>>> import numpy as np
>>> from numpy import linalg as LA
>>> np.set_printoptions(precision=3, suppress=True, linewidth=140)
>>> O, _ = LA.qr(np.array([[1.0, 0.8, -0.9, -0.7],
...     [0.2, 1.7, -1.1, 1.4],
...     [1.0, 1.0, 1.2, -1.3],
...     [-0.5, -0.3, 0.3, -0.5]]))
>>> A = O[:, :3]
>>> A.round(3) + 0
array([[-0.661,  0.131,  0.603],
       [-0.132, -0.983,  0.113],
       [-0.661,  0.   , -0.75 ],
       [ 0.33 , -0.131, -0.247]])
>>> F = np.loadtxt("sample19.csv", delimiter=",")
>>> F
array([[ 3.848,  0.325, -1.686],
       [ 1.521,  0.622,  0.313],
       [ 2.271,  0.151, -0.55 ]])
>>> rng = np.random.default_rng(41)
>>> lab = rng.permutation(3)
>>> lab
array([0, 1, 2])
>>> M2 = F[lab][:, lab]
>>> np.sort(np.abs(LA.eigvals(M2)))
array([0.583, 0.583, 2.939])
>>> np.diag(M2)
array([ 3.848,  0.622, -0.55 ])
>>> (F + F.T) / 2
array([[ 3.848,  0.923,  0.292],
       [ 0.923,  0.622,  0.232],
       [ 0.292,  0.232, -0.55 ]])
>>> np.allclose(F, F.T)
False
>>> r0 = np.array([0, 0, 0])
>>> M2 = F + np.outer(r0, np.eye(3)[1])
>>> LA.matrix_rank(LA.inv(M2) - LA.inv(F), tol=1e-8)
np.int64(0)
>>> LA.matrix_rank(M2 - F)
np.int64(0)
>>> x = np.array([2, 0, 2])
>>> a = np.maximum(F @ x, 0)
>>> a
array([4.324, 3.668, 3.442])
>>> np.flatnonzero(a > 1e-9)
array([0, 1, 2])
>>> F.T @ a
array([30.035,  4.207, -8.035])
>>> np.maximum(F @ x, 0) - np.maximum(-F @ x, 0)
array([4.324, 3.668, 3.442])
>>> feats = np.array([[9, 9, 7], [5, 4, 3], [3, 0, 1], [7, 5, 3]])
>>> feats
array([[9, 9, 7],
       [5, 4, 3],
       [3, 0, 1],
       [7, 5, 3]])
>>> M2 = np.array([[0, 2], [0, -1]])
>>> basis = np.kron(M2, feats)
>>> LA.matrix_rank(basis)
np.int64(3)
>>> basis.shape
(8, 6)
>>> x = np.array([1, 3, 3])
>>> rhs = feats @ x
>>> rhs
array([57, 26,  6, 31])
>>> rhs = rhs + 0.02 * rng.normal(size=4)
>>> rhs
array([57.   , 26.01 ,  5.973, 31.022])
>>> beta, *_ = LA.lstsq(feats, rhs)
>>> np.round(feats.T @ (rhs - feats @ beta), 3) + 0
array([0., 0., 0.])
>>> [round(float(LA.norm(LA.solve(feats.T @ feats + lam * np.eye(3), feats.T @ rhs))), 2) for lam in (0, 1, 10, 100)]
[4.36, 4.16, 3.73, 2.92]
>>> t3 = np.stack([feats, -1 * feats, feats[::-1]])
>>> t3.sum(axis=0)
array([[7, 5, 3],
       [3, 0, 1],
       [5, 4, 3],
       [9, 9, 7]])
>>> LA.matrix_rank(t3.reshape(3, -1))
np.int64(2)
>>> LA.matrix_rank(t3)
array([3, 3, 3])
>>> t3.shape
(3, 4, 3)
>>> M2 = np.array([[3, 3, 1, 2], [2, 3, 1, 1], [0, 0, 1, 3], [1, 2, 3, 0]])
>>> arr = np.triu(M2, 1)
>>> arr
array([[0, 3, 1, 2],
       [0, 0, 1, 1],
       [0, 0, 0, 3],
       [0, 0, 0, 0]])
>>> # triangular, det is the product of the diagonal
>>> np.round(np.trace(LA.pinv(arr) @ arr), 3)
np.float64(3.0)
>>> np.abs(np.diag(LA.qr(arr)[1])) > 1e-9
array([False, False, False, False])
>>> LA.lstsq(arr[:-1].T, arr[-1])[2]
np.int32(3)
>>> np.round(arr @ LA.pinv(arr) @ arr, 3) + 0
array([[0., 3., 1., 2.],
       [0., 0., 1., 1.],
       [0., 0., 0., 3.],
       [0., 0., 0., 0.]])
>>> np.unique(arr.round(6), axis=0).shape
(4, 4)
>>> LA.matrix_power(arr - np.diag(np.diag(arr)), 4)
array([[0, 0, 0, 0],
       [0, 0, 0, 0],
       [0, 0, 0, 0],
       [0, 0, 0, 0]])
>>> LA.matrix_rank(arr - arr[0, 0] * np.eye(4))
np.int64(3)
>>> m1 = np.load("data.npy")
>>> m1
array([[ 1.765, -0.924, -0.056],
       [-1.13 ,  0.573,  0.   ],
       [ 0.598, -0.289,  0.023],
       [-1.501,  0.766,  0.014],
       [-0.872,  0.427, -0.02 ],
       [ 0.56 , -0.287,  0.003],
       [-0.209,  0.103,  0.007],
       [-0.341,  0.158, -0.007],
       [ 2.128, -1.059, -0.012],
       [ 2.183, -1.073, -0.003],
       [ 3.291, -1.637, -0.001],
       [-0.391,  0.201, -0.023],
       [-5.038,  2.563,  0.012],
       [-4.186,  2.095, -0.002],
       [ 2.22 , -1.106,  0.011],
       [ 0.955, -0.502, -0.023],
       [-0.992,  0.526, -0.02 ],
       [ 1.579, -0.81 ,  0.016],
       [ 1.069, -0.523,  0.023],
       [-1.486,  0.711, -0.006]])
>>> Uu, sv, VT = LA.svd(m1)
>>> np.argmax(sv[:-1] / (sv[1:] + 1e-6)) + 1
np.int64(1)
>>> M2 = Uu[:, :1] @ np.diag(sv[:1]) @ VT[:1]
>>> np.round(np.abs(m1 - M2).max(), 3)
np.float64(0.054)
>>> LA.matrix_rank(M2)
np.int64(1)
>>> round(float(LA.norm(m1 - M2, 2)), 3), round(sv[1], 3)
(0.096, np.float64(0.096))
>>> LA.matrix_rank(m1, rtol=0.05)
np.int64(1)
>>> E = np.load("w.npy")
>>> E
array([[-0.372,  0.178,  1.87 , -0.556],
       [ 0.178, -3.57 , -1.664, -0.071],
       [ 1.87 , -1.664, -2.126, -0.164],
       [-0.556, -0.071, -0.164, -4.931]])
>>> hat = np.triu(np.array([[-1, 0, -2, 0], [-2, 2, 1, 2], [2, 0, -2, 0], [2, 0, 1, -1]]), 1) + np.eye(4)
>>> M2 = hat @ E @ LA.inv(hat)
>>> LA.matrix_rank(M2)
np.int64(4)
>>> round(np.trace(M2), 3), round(float(np.trace(E)), 3)
(np.float64(-10.999), -10.999)
>>> np.poly(M2)
array([  1.   ,  10.999,  32.991,   4.975, -50.037])
>>> np.round(LA.det(M2), 3)
np.float64(-50.037)
>>> M2
array([[-4.112,  3.506, -5.608, -7.24 ],
       [ 0.936, -5.376,  3.13 ,  0.655],
       [ 1.87 , -1.664,  3.278,  3.164],
       [-0.556, -0.071, -1.205, -4.789]])
>>> x = np.array([3, 0, 2, 1])
>>> rhs = M2 @ x
>>> rhs
array([-30.792,   9.723,  15.33 ,  -8.867])
>>> np.round(LA.solve(M2, -3 * rhs), 3) + 0
array([-9.,  0., -6., -3.])
>>> np.round(LA.solve(M2, M2[:, 2]), 3) + 0
array([0., 0., 1., 0.])
>>> np.round(LA.solve(M2.T, M2[3]), 3) + 0
array([0., 0., 0., 1.])
>>> M2 = np.c_[m1[:, :1] @ np.array([[-2]]), np.array([0, -3, 2, 0, -1, 1, 0, 2, -1, -3, -3, -3, -1, -3, -1, -2, -3, 3, 0, -2])]
>>> M2
array([[-3.53 ,  0.   ],
       [ 2.26 , -3.   ],
       [-1.196,  2.   ],
       [ 3.002,  0.   ],
       [ 1.744, -1.   ],
       [-1.12 ,  1.   ],
       [ 0.418,  0.   ],
       [ 0.682,  2.   ],
       [-4.256, -1.   ],
       [-4.366, -3.   ],
       [-6.582, -3.   ],
       [ 0.782, -3.   ],
       [10.076, -1.   ],
       [ 8.372, -3.   ],
       [-4.44 , -1.   ],
       [-1.91 , -2.   ],
       [ 1.984, -3.   ],
       [-3.158,  3.   ],
       [-2.138,  0.   ],
       [ 2.972, -2.   ]])
>>> LA.matrix_rank(M2)
np.int64(2)
>>> LA.norm(LA.qr(m1)[0].T @ M2, axis=0) ** 2 / ((M2 ** 2).sum(axis=0) + 1e-12)
array([1.   , 0.404])
>>> w, V = LA.eigh(E)
>>> x = np.array([3, 1, 2, 3])
>>> V * np.abs(w) @ V.T
array([[ 1.636, -0.459, -0.957,  0.416],
       [-0.459,  3.632,  1.461,  0.102],
       [-0.957,  1.461,  2.785,  0.063],
       [ 0.416,  0.102,  0.063,  4.947]])
>>> round(float(x @ E @ x), 3)
-55.351
>>> M = np.load("layer8.npy")
>>> M
array([[ 0.6,  0.9,  0.3],
       [ 0.5,  0.5, -0.6],
       [ 0.3,  1.1,  0.3],
       [-0.5,  0.6, -0.8],
       [ 0. ,  1.3, -1. ],
       [-0.2, -1.1, -0.9],
       [ 0.8,  0.4, -1.3],
       [ 2.1,  0.8, -1. ],
       [-0.3,  2.1,  1.9],
       [ 3. , -4.2, -2.4],
       [ 0.4,  0.8, -1.5],
       [ 0.1,  0.6,  0.1],
       [-2. ,  1.1, -0.4],
       [ 0.1,  2. ,  0. ],
       [ 0. ,  0.1,  0.6],
       [ 0.1,  1.1,  0.9],
       [ 0.9, -0.2, -1.2],
       [ 1.3,  0.2,  0.4],
       [-0.8, -0.9,  0. ]])
>>> lab = M[:, 2] > np.median(M[:, 2])
>>> r0 = M[lab].mean(axis=0) - M[~lab].mean(axis=0)
>>> ((M - M.mean(axis=0)) @ r0 > 0).astype(int)
array([1, 0, 1, 0, 0, 0, 0, 0, 1, 0, 0, 1, 1, 1, 1, 1, 0, 1, 0])
>>> lab.astype(int)
array([1, 0, 1, 0, 0, 0, 0, 0, 1, 0, 0, 1, 0, 1, 1, 1, 0, 1, 1])
>>> np.argsort(-np.abs(r0).round(6), kind="stable")
array([2, 1, 0])
>>> M2 = np.c_[M[:, :2] @ np.array([[2, 2], [1, 3]]), np.array([-4, -4, -2, 4, -5, 3, 5, -3, 1, 3, -2, 0, 5, 5, 4, -4, 0, -3, 3])]
>>> M2
array([[ 2.1,  3.9, -4. ],
       [ 1.5,  2.5, -4. ],
       [ 1.7,  3.9, -2. ],
       [-0.4,  0.8,  4. ],
       [ 1.3,  3.9, -5. ],
       [-1.5, -3.7,  3. ],
       [ 2. ,  2.8,  5. ],
       [ 5. ,  6.6, -3. ],
       [ 1.5,  5.7,  1. ],
       [ 1.8, -6.6,  3. ],
       [ 1.6,  3.2, -2. ],
       [ 0.8,  2. ,  0. ],
       [-2.9, -0.7,  5. ],
       [ 2.2,  6.2,  5. ],
       [ 0.1,  0.3,  4. ],
       [ 1.3,  3.5, -4. ],
       [ 1.6,  1.2,  0. ],
       [ 2.8,  3.2, -3. ],
       [-2.5, -4.3,  3. ]])
>>> LA.matrix_rank(M2)
np.int64(3)
>>> Ac = M - M.mean(axis=0)
>>> Uu, sv, VT = LA.svd(Ac, full_matrices=False)
>>> np.round(Ac.mean(axis=0), 3) + 0
array([0., 0., 0.])
>>> LA.matrix_rank(Ac)
np.int64(3)
>>> np.abs(VT[0]).argmax()
np.int64(1)
>>> X = np.load("dump.npy")
>>> X
array([[ 0,  0,  0,  0],
       [ 0,  0,  2, -2],
       [ 0,  0,  0,  0],
       [ 0,  1,  0,  0]])
>>> # 2 groups of indices that never mix
>>> Uu, sv, VT = LA.svd(X)
>>> sv
array([2.828, 1.   , 0.   , 0.   ])
>>> np.argmax(sv[:-1] / (sv[1:] + 1e-6)) + 1
np.int64(2)
>>> M2 = Uu[:, :2] @ np.diag(sv[:2]) @ VT[:2]
>>> round(float(np.abs(X - M2).max()), 3)
0.0
>>> round(LA.norm(X - M2) / LA.norm(X), 3)
np.float64(0.0)
>>> LA.matrix_rank(X, rtol=0.05)
np.int64(2)
